In [1]: import numpy as np

In [2]: from numpy import linalg as LA

In [3]: np.set_printoptions(suppress=True, linewidth=200)

In [4]: arr = np.load("block10.npy")

In [5]: arr
Out[5]: 
array([[1, 4, 1, 1, 0, 0, 0, 0, 1, 0, 5],
       [0, 4, 5, 1, 0, 0, 0, 0, 0, 0, 0],
       [5, 4, 1, 2, 0, 0, 0, 0, 4, 0, 3],
       [5, 0, 2, 4, 0, 0, 0, 0, 2, 0, 5],
       [0, 0, 0, 0, 3, 1, 5, 3, 0, 4, 0],
       [0, 0, 0, 0, 3, 1, 3, 4, 0, 2, 0],
       [0, 0, 0, 0, 2, 0, 3, 5, 0, 0, 0],
       [0, 0, 0, 0, 5, 4, 4, 0, 0, 1, 0],
       [1, 3, 2, 0, 0, 0, 0, 0, 5, 0, 5],
       [0, 0, 0, 0, 4, 0, 1, 0, 0, 0, 0],
       [5, 5, 0, 3, 0, 0, 0, 0, 2, 0, 2]])

In [6]: # 2 groups of indices that never mix

In [7]: rng = np.random.default_rng(333494)

In [8]: B = arr + rng.integers(-2, 3, (11, 9)) @ rng.integers(-2, 3, (9, 11))

In [9]: B
Out[9]: 
array([[-11,  -2,   8,  -6,  10,   4,   2,   1,   0,   8,   6],
       [ -3,   5,   5,  13,   7,   1,   4,  -9,  11,  -5,   1],
       [  7,   8,  -4,  14,  -6,  -5,  -1,  -4,   7,  -6,  -2],
       [ -7,   0,  -2,  -2,   8,   7,  11,  10,   4,   4,   2],
       [ -7,   4,   3, -11,  -3,   9,   5,   4,  -1,   8,  -9],
       [ -4,  -6,  -3,   1,  11,  10,   4,   3,  -1,  -2,  -4],
       [ -2,   9,  -1,  -5,   7,  -1,   7,  10,  -7,   2,   5],
       [  0,  13,   6,   0,   4,   7,   4, -10,  -2,  -3,   0],
       [  6,   8,  -1,  17,  -7, -11,  -8, -11,  10,  -6,   2],
       [  1,   7,   5,   4,   8,  -3,   0,  -8,  -2,  -3,   4],
       [-13,  -9,   6,   0,  11,   3,   6,   5,   3,  11,   2]])

In [10]: np.abs(B - arr).sum(axis=1)
Out[10]: array([59, 54, 53, 67, 54, 42, 46, 39, 81, 42, 78])

In [11]: B - arr
Out[11]: 
array([[-12,  -6,   7,  -7,  10,   4,   2,   1,  -1,   8,   1],
       [ -3,   1,   0,  12,   7,   1,   4,  -9,  11,  -5,   1],
       [  2,   4,  -5,  12,  -6,  -5,  -1,  -4,   3,  -6,  -5],
       [-12,   0,  -4,  -6,   8,   7,  11,  10,   2,   4,  -3],
       [ -7,   4,   3, -11,  -6,   8,   0,   1,  -1,   4,  -9],
       [ -4,  -6,  -3,   1,   8,   9,   1,  -1,  -1,  -4,  -4],
       [ -2,   9,  -1,  -5,   5,  -1,   4,   5,  -7,   2,   5],
       [  0,  13,   6,   0,  -1,   3,   0, -10,  -2,  -4,   0],
       [  5,   5,  -3,  17,  -7, -11,  -8, -11,   5,  -6,  -3],
       [  1,   7,   5,   4,   4,  -3,  -1,  -8,  -2,  -3,   4],
       [-18, -14,   6,  -3,  11,   3,   6,   5,   1,  11,   0]])

In [12]: np.round(LA.svd(B - arr, compute_uv=False), 1) + 0
Out[12]: array([51.1, 28.7, 22.9, 18.9, 17.6, 13.6,  8.6,  3.7,  1.2,  0. ,  0. ])

In [13]: B = np.array([[1, 2],
    ...:     [2, 2],
    ...:     [0, 2],
    ...:     [2, 2],
    ...:     [2, 1],
    ...:     [1, 1],
    ...:     [1, 0],
    ...:     [0, 2],
    ...:     [0, 2]])

In [14]: Z = np.array([[-1, -4, 6, -8, 2, 8], [-7, -7, -9, 4, 9, -3]])

In [15]: E = B @ Z + 0.3 * rng.normal(size=(9, 6))

In [16]: E.round(1)
Out[16]: 
array([[-14.8, -18. , -12.3,   0.1,  19.9,   2.1],
       [-15.5, -21.8,  -6.2,  -8.3,  22. ,   9.5],
       [-14.2, -14.2, -17.2,   8.1,  17.9,  -5.9],
       [-15.1, -22.3,  -6. ,  -7.4,  22. ,  10.2],
       [ -9.6, -15.5,   3.1, -12. ,  12.8,  12.8],
       [ -7.7, -11. ,  -3.1,  -4. ,  10.8,   4.8],
       [ -1.2,  -3.9,   5.8,  -9. ,   1.7,   7.6],
       [-14.4, -14.3, -17.7,   8.2,  18.1,  -6. ],
       [-14. , -14.1, -18.2,   8.1,  17.8,  -6. ]])

In [17]: x = np.array([4, 2, 1, 0, 1, 4])

In [18]: target = E @ x

In [19]: np.round(LA.pinv(E) @ E, 1) + 0
Out[19]: 
array([[1., 0., 0., 0., 0., 0.],
       [0., 1., 0., 0., 0., 0.],
       [0., 0., 1., 0., 0., 0.],
       [0., 0., 0., 1., 0., 0.],
       [0., 0., 0., 0., 1., 0.],
       [0., 0., 0., 0., 0., 1.]])

In [20]: target = target + 0.1 * rng.normal(size=9)

In [21]: target.round(1)
Out[21]: array([ -79.3,  -51.7, -108.2,  -48.1,   -2.1,  -26.1,   25.4, -109.7, -108.2])

In [22]: coef, *_ = LA.lstsq(E, target)

In [23]: [round(float(LA.norm(LA.solve(E.T @ E + lam * np.eye(6), E.T @ target))), 2) for lam in (0, 1, 10, 100)]
Out[23]: [6.06, 4.56, 3.5, 3.31]

In [24]: np.round(E.T @ (target - E @ coef), 1) + 0
Out[24]: array([0., 0., 0., 0., 0., 0.])

In [25]: W0 = np.array([[-2, 0, -2, -2, 2, 2, -2, -1, -1, 1, 2, 2],
    ...:     [-1, 0, -1, 2, 2, -2, 0, 1, 0, -1, -1, 0],
    ...:     [0, -2, 1, -1, 1, -1, 1, 2, -2, -2, 2, -2],
    ...:     [0, 1, -2, -1, 1, 0, 1, -1, 0, 0, 1, 0],
    ...:     [-2, -1, 1, 0, 0, -1, -1, -1, 1, -1, -1, -1],
    ...:     [-1, 1, -1, -1, -2, 0, 2, 1, 0, -1, 0, 0],
    ...:     [-2, -2, 2, 2, -1, 0, -1, 2, 1, -1, -2, 0],
    ...:     [0, -2, 2, -1, 2, 0, -2, -2, 2, 1, -1, -1]])

In [26]: W0[-1] = W0[0] + 2 * W0[1]

In [27]: W0
Out[27]: 
array([[-2,  0, -2, -2,  2,  2, -2, -1, -1,  1,  2,  2],
       [-1,  0, -1,  2,  2, -2,  0,  1,  0, -1, -1,  0],
       [ 0, -2,  1, -1,  1, -1,  1,  2, -2, -2,  2, -2],
       [ 0,  1, -2, -1,  1,  0,  1, -1,  0,  0,  1,  0],
       [-2, -1,  1,  0,  0, -1, -1, -1,  1, -1, -1, -1],
       [-1,  1, -1, -1, -2,  0,  2,  1,  0, -1,  0,  0],
       [-2, -2,  2,  2, -1,  0, -1,  2,  1, -1, -2,  0],
       [-4,  0, -4,  2,  6, -2, -2,  1, -1, -1,  0,  2]])

In [28]: np.allclose(W0[:-1].T @ LA.lstsq(W0[:-1].T, W0[-1])[0], W0[-1])
Out[28]: True

In [29]: np.abs(np.diag(LA.qr(W0)[1])) > 1e-9
Out[29]: array([ True,  True,  True,  True,  True,  True,  True, False])

In [30]: np.unique(W0.round(6), axis=0).shape
Out[30]: (8, 12)

In [31]: LA.lstsq(W0[:-1].T, W0[-1])[2]
Out[31]: np.int32(7)
